>>> import numpy as np
>>> import numpy.linalg as la
>>> np.set_printoptions(precision=3, suppress=True, linewidth=160, legacy="1.25")
>>> mat = np.load("mat.npy")
>>> mat
array([[ 0.921, -0.026, -0.184, -0.079, -0.079, -0.184, -0.079, -0.132, -0.132, -0.079, -0.079, -0.132],
       [-0.026,  0.991, -0.061, -0.026, -0.026, -0.061, -0.026, -0.044, -0.044, -0.026, -0.026, -0.044],
       [-0.184, -0.061,  0.57 , -0.184, -0.184, -0.43 , -0.184, -0.307, -0.307, -0.184, -0.184, -0.307],
       [-0.079, -0.026, -0.184,  0.921, -0.079, -0.184, -0.079, -0.132, -0.132, -0.079, -0.079, -0.132],
       [-0.079, -0.026, -0.184, -0.079,  0.921, -0.184, -0.079, -0.132, -0.132, -0.079, -0.079, -0.132],
       [-0.184, -0.061, -0.43 , -0.184, -0.184,  0.57 , -0.184, -0.307, -0.307, -0.184, -0.184, -0.307],
       [-0.079, -0.026, -0.184, -0.079, -0.079, -0.184,  0.921, -0.132, -0.132, -0.079, -0.079, -0.132],
       [-0.132, -0.044, -0.307, -0.132, -0.132, -0.307, -0.132,  0.781, -0.219, -0.132, -0.132, -0.219],
       [-0.132, -0.044, -0.307, -0.132, -0.132, -0.307, -0.132, -0.219,  0.781, -0.132, -0.132, -0.219],
       [-0.079, -0.026, -0.184, -0.079, -0.079, -0.184, -0.079, -0.132, -0.132,  0.921, -0.079, -0.132],
       [-0.079, -0.026, -0.184, -0.079, -0.079, -0.184, -0.079, -0.132, -0.132, -0.079,  0.921, -0.132],
       [-0.132, -0.044, -0.307, -0.132, -0.132, -0.307, -0.132, -0.219, -0.219, -0.132, -0.132,  0.781]])
>>> w1 = np.array([[-3, 0],
...     [-3, -2],
...     [-4, 2],
...     [2, -4],
...     [0, 4],
...     [-3, 3],
...     [5, 4],
...     [5, -2],
...     [-3, 3],
...     [-5, 5],
...     [1, -3],
...     [-3, -5]])
>>> beta = np.array([1, -1])
>>> hid = np.maximum(mat @ w1 + beta, 0)
>>> print(hid)
[[0.    0.   ]
 [0.    0.   ]
 [0.5   0.   ]
 [4.5   0.   ]
 [2.5   2.184]
 [1.5   0.096]
 [7.5   2.184]
 [8.5   0.   ]
 [0.5   0.64 ]
 [0.    3.184]
 [3.5   0.   ]
 [0.5   0.   ]]
>>> la.matrix_rank(hid)
2
>>> (hid > 0).astype(int)
array([[0, 0],
       [0, 0],
       [1, 0],
       [1, 0],
       [1, 1],
       [1, 1],
       [1, 1],
       [1, 0],
       [1, 1],
       [0, 1],
       [1, 0],
       [1, 0]])
>>> print((hid > 0).mean(axis=0))
[0.75  0.417]
>>> basis = np.array([[3, 0, -2], [3, 3, 2]])
>>> w1 @ basis
array([[ -9,   0,   6],
       [-15,  -6,   2],
       [ -6,   6,  12],
       [ -6, -12, -12],
       [ 12,  12,   8],
       [  0,   9,  12],
       [ 27,  12,  -2],
       [  9,  -6, -14],
       [  0,   9,  12],
       [  0,  15,  20],
       [ -6,  -9,  -8],
       [-24, -15,  -4]])
>>> C2 = mat.T @ mat
>>> la.eigvalsh(C2)[::-1]
array([1., 1., 1., 1., 1., 1., 1., 1., 1., 1., 1., 1.])
>>> ev, evecs = la.eigh(mat)
>>> la.svd(mat, compute_uv=False)
array([1., 1., 1., 1., 1., 1., 1., 1., 1., 1., 1., 1.])
>>> la.eigvalsh(mat @ mat)
array([1., 1., 1., 1., 1., 1., 1., 1., 1., 1., 1., 1.])
>>> ev
array([-1.,  1.,  1.,  1.,  1.,  1.,  1.,  1.,  1.,  1.,  1.,  1.])
>>> J = np.load("m.npy")
>>> J
array([[ 0,  0,  0,  0],
       [-2, -2,  2,  2],
       [ 0,  0,  0,  0],
       [-2, -2, -2, -2]])
>>> print(la.matrix_rank(J, rtol=0.1))
2
>>> la.cond(J) > 100
True
>>> round(float(la.norm(J, 2) / la.norm(J)), 3)
0.707
>>> [round(float(x), 3) for x in la.svd(J, compute_uv=False)[:3]]
[4.0, 4.0, 0.0]
>>> C2 = J.T @ J
>>> np.diag(C2)
array([8, 8, 8, 8])
>>> la.eigvalsh(C2)[::-1]
array([16., 16.,  0.,  0.])
>>> np.round(la.svd(J, compute_uv=False) ** 2, 3) + 0
array([16., 16.,  0.,  0.])
>>> la.matrix_rank(C2)
2
>>> C2
array([[8, 8, 0, 0],
       [8, 8, 0, 0],
       [0, 0, 8, 8],
       [0, 0, 8, 8]])
>>> left, sv, vt = la.svd(J, full_matrices=False)
>>> np.round(left.T @ J @ vt.T, 3) + 0
array([[4., 0., 0., 0.],
       [0., 4., 0., 0.],
       [0., 0., 0., 0.],
       [0., 0., 0., 0.]])
>>> np.allclose(left * sv @ vt, J)
True
>>> left.shape, sv.shape, vt.shape
((4, 4), (4,), (4, 4))
>>> rng = np.random.default_rng(80)
>>> idx = rng.permutation(4)
>>> print(idx)
[0 3 1 2]
>>> B = J[idx][:, idx]
>>> print(np.allclose(B, J))
False
>>> round(la.det(B), 3), round(la.det(J[idx]), 3)
(0.0, 0.0)
>>> B
array([[ 0,  0,  0,  0],
       [-2, -2, -2, -2],
       [-2,  2, -2,  2],
       [ 0,  0,  0,  0]])
>>> np.diag(B)
array([ 0, -2, -2,  0])
>>> print(round(np.abs(la.eigvals(B)).max(), 3))
2.828
>>> la.determinant(B)
Traceback (most recent call last):
  File "<python-input-45>", line 1, in <module>
    la.determinant(B)
    ^^^^^^^^^^^^^^
AttributeError: module 'numpy.linalg' has no attribute 'determinant'
>>> X = np.load("run17.npy")
>>> X
array([[-10.984,   9.879,   9.958,  -3.041,   1.963,  13.006,   1.93 ,   9.002,  -2.886, -15.095,  -2.908,  -3.046],
       [ -9.943,  19.822,   4.971,  -0.035,  -5.092,  20.105,  -4.967,  15.017, -14.986, -30.087,   0.113, -14.908],
       [-10.979,  10.017,  10.032,  -3.098,   1.941,  12.871,   1.882,   8.962,  -2.846, -14.988,  -3.089,  -3.007],
       [-11.024,  10.103,  10.164,  -3.109,   2.053,  12.95 ,   1.846,   9.086,  -2.99 , -15.209,  -2.837,  -2.839],
       [-11.84 ,   8.012,  12.061,  -4.06 ,   3.884,  12.099,   3.762,   8.033,  -0.007, -12.031,  -4.009,   0.169],
       [ -4.745,   6.071,   4.069,  -0.974,  -0.103,   7.012,  -0.032,   5.013,  -2.891,  -9.014,  -1.081,  -2.914],
       [ -9.937,  11.921,   7.999,  -1.981,  -0.113,  13.967,   0.104,  10.163,  -5.896, -17.949,  -1.94 ,  -6.103],
       [ -7.914,  16.179,   3.896,  -0.073,  -3.959,  15.787,  -4.114,  11.897, -11.85 , -23.951,  -0.104, -12.101],
       [-11.938,  16.057,   8.825,  -1.903,  -0.923,  17.984,  -1.232,  13.026,  -8.868, -23.903,  -2.005,  -9.133]])
>>> la.cond(X) > 100
True
>>> [round(float(x), 3) for x in la.svd(X, compute_uv=False)[:3]]
[99.11, 24.725, 0.525]
>>> np.argsort(-la.norm(X, axis=0).round(6), kind="stable")[:3]
array([9, 5, 1])
>>> left, sv, vt = la.svd(X)
>>> sv
array([99.11 , 24.725,  0.525,  0.406,  0.347,  0.278,  0.206,  0.133,  0.044])
>>> np.argmax(sv[:-1] / (sv[1:] + 1e-6)) + 1
2
>>> B = left[:, :2] @ np.diag(sv[:2]) @ vt[:2]
>>> la.matrix_rank(X, rtol=0.05)
2
>>> np.round(la.norm(X - B, 2), 3), round(sv[2], 3)
(0.525, 0.525)
>>> vec = np.array([5, 5, 2, 0, 2, 2, 4, 4, 3, 5, 2, 1])
>>> np.einsum("ij,j->i", X, vec)
array([ -4.938, -80.512,  -4.409,  -4.071,  16.103, -10.309, -22.722, -63.709, -39.719])
>>> X @ (2 * vec)
array([  -9.876, -161.024,   -8.818,   -8.142,   32.206,  -20.618,  -45.444, -127.418,  -79.438])
>>> X @ vec
array([ -4.938, -80.512,  -4.409,  -4.071,  16.103, -10.309, -22.722, -63.709, -39.719])
>>> F = np.loadtxt("arr.csv", delimiter=",")
>>> F
array([[0.03 , 0.091, 0.061, 0.091, 0.091, 0.091, 0.091, 0.091, 0.061, 0.061, 0.   , 0.091, 0.03 , 0.091, 0.03 ],
       [0.115, 0.115, 0.077, 0.038, 0.077, 0.077, 0.038, 0.038, 0.   , 0.115, 0.115, 0.038, 0.077, 0.038, 0.038],
       [0.03 , 0.091, 0.03 , 0.091, 0.061, 0.03 , 0.03 , 0.091, 0.061, 0.061, 0.091, 0.091, 0.091, 0.091, 0.061],
       [0.   , 0.125, 0.042, 0.125, 0.042, 0.042, 0.042, 0.   , 0.042, 0.042, 0.   , 0.125, 0.125, 0.125, 0.125],
       [0.045, 0.091, 0.091, 0.091, 0.091, 0.   , 0.   , 0.136, 0.091, 0.045, 0.136, 0.045, 0.   , 0.045, 0.091],
       [0.097, 0.032, 0.097, 0.032, 0.065, 0.097, 0.097, 0.065, 0.065, 0.097, 0.065, 0.   , 0.065, 0.065, 0.065],
       [0.033, 0.1  , 0.1  , 0.1  , 0.033, 0.1  , 0.133, 0.033, 0.033, 0.067, 0.033, 0.   , 0.1  , 0.033, 0.1  ],
       [0.05 , 0.05 , 0.   , 0.05 , 0.1  , 0.15 , 0.05 , 0.1  , 0.05 , 0.05 , 0.05 , 0.   , 0.15 , 0.1  , 0.05 ],
       [0.   , 0.069, 0.103, 0.069, 0.034, 0.069, 0.069, 0.   , 0.138, 0.069, 0.   , 0.103, 0.069, 0.103, 0.103],
       [0.037, 0.111, 0.037, 0.074, 0.074, 0.111, 0.074, 0.   , 0.   , 0.074, 0.111, 0.037, 0.037, 0.111, 0.111],
       [0.08 , 0.04 , 0.12 , 0.08 , 0.08 , 0.08 , 0.   , 0.12 , 0.08 , 0.04 , 0.08 , 0.04 , 0.08 , 0.   , 0.08 ],
       [0.   , 0.05 , 0.05 , 0.1  , 0.   , 0.05 , 0.1  , 0.05 , 0.15 , 0.15 , 0.   , 0.15 , 0.05 , 0.1  , 0.   ],
       [0.107, 0.036, 0.071, 0.   , 0.036, 0.071, 0.   , 0.107, 0.071, 0.036, 0.107, 0.107, 0.143, 0.036, 0.071],
       [0.038, 0.   , 0.115, 0.115, 0.038, 0.115, 0.   , 0.077, 0.077, 0.077, 0.115, 0.077, 0.077, 0.077, 0.   ],
       [0.1  , 0.067, 0.033, 0.033, 0.033, 0.033, 0.1  , 0.067, 0.067, 0.033, 0.1  , 0.067, 0.1  , 0.033, 0.133]])
>>> X.mean(axis=0)
array([ -9.923,  12.007,   7.997,  -2.03 ,  -0.039,  13.976,  -0.091,  10.022,  -5.913, -18.025,  -1.984,  -5.987])
>>> print(X.sum(axis=1))
[  7.778 -19.99    7.698   8.194  16.073   0.411   0.235 -16.307  -4.013]
>>> np.count_nonzero(X)
108
>>> print(np.unravel_index(np.abs(X).argmax(), X.shape))
(1, 9)
>>> np.round(la.norm(X), 3)
102.151
>>> print(la.svd(X, compute_uv=False))
[99.11  24.725  0.525  0.406  0.347  0.278  0.206  0.133  0.044]
>>> idx = rng.permutation(15)
>>> B = F[:, idx] * rng.choice([-1, 1], 15)
>>> B
array([[ 0.   , -0.091, -0.091,  0.091,  0.03 , -0.03 ,  0.061,  0.091,  0.061, -0.091, -0.091,  0.03 ,  0.091,  0.091,  0.061],
       [ 0.115, -0.038, -0.038,  0.077,  0.038, -0.115,  0.115,  0.115,  0.   , -0.038, -0.077,  0.077,  0.038,  0.038,  0.077],
       [ 0.091, -0.03 , -0.091,  0.03 ,  0.061, -0.03 ,  0.061,  0.091,  0.061, -0.091, -0.061,  0.091,  0.091,  0.091,  0.03 ],
       [ 0.   , -0.042, -0.125,  0.042,  0.125, -0.   ,  0.042,  0.125,  0.042, -0.125, -0.042,  0.125,  0.   ,  0.125,  0.042],
       [ 0.136, -0.   , -0.045,  0.   ,  0.091, -0.045,  0.045,  0.091,  0.091, -0.091, -0.091,  0.   ,  0.136,  0.045,  0.091],
       [ 0.065, -0.097, -0.065,  0.097,  0.065, -0.097,  0.097,  0.032,  0.065, -0.032, -0.065,  0.065,  0.065,  0.   ,  0.097],
       [ 0.033, -0.133, -0.033,  0.1  ,  0.1  , -0.033,  0.067,  0.1  ,  0.033, -0.1  , -0.033,  0.1  ,  0.033,  0.   ,  0.1  ],
       [ 0.05 , -0.05 , -0.1  ,  0.15 ,  0.05 , -0.05 ,  0.05 ,  0.05 ,  0.05 , -0.05 , -0.1  ,  0.15 ,  0.1  ,  0.   ,  0.   ],
       [ 0.   , -0.069, -0.103,  0.069,  0.103, -0.   ,  0.069,  0.069,  0.138, -0.069, -0.034,  0.069,  0.   ,  0.103,  0.103],
       [ 0.111, -0.074, -0.111,  0.111,  0.111, -0.037,  0.074,  0.111,  0.   , -0.074, -0.074,  0.037,  0.   ,  0.037,  0.037],
       [ 0.08 , -0.   , -0.   ,  0.08 ,  0.08 , -0.08 ,  0.04 ,  0.04 ,  0.08 , -0.08 , -0.08 ,  0.08 ,  0.12 ,  0.04 ,  0.12 ],
       [ 0.   , -0.1  , -0.1  ,  0.05 ,  0.   , -0.   ,  0.15 ,  0.05 ,  0.15 , -0.1  , -0.   ,  0.05 ,  0.05 ,  0.15 ,  0.05 ],
       [ 0.107, -0.   , -0.036,  0.071,  0.071, -0.107,  0.036,  0.036,  0.071, -0.   , -0.036,  0.143,  0.107,  0.107,  0.071],
       [ 0.115, -0.   , -0.077,  0.115,  0.   , -0.038,  0.077,  0.   ,  0.077, -0.115, -0.038,  0.077,  0.077,  0.077,  0.115],
       [ 0.1  , -0.1  , -0.033,  0.033,  0.133, -0.1  ,  0.033,  0.067,  0.067, -0.033, -0.033,  0.1  ,  0.067,  0.067,  0.033]])
>>> left, _, vt = la.svd(F.T @ B)
>>> idx
array([10,  6, 13,  5, 14,  0,  9,  1,  8,  3,  4, 12,  7, 11,  2])
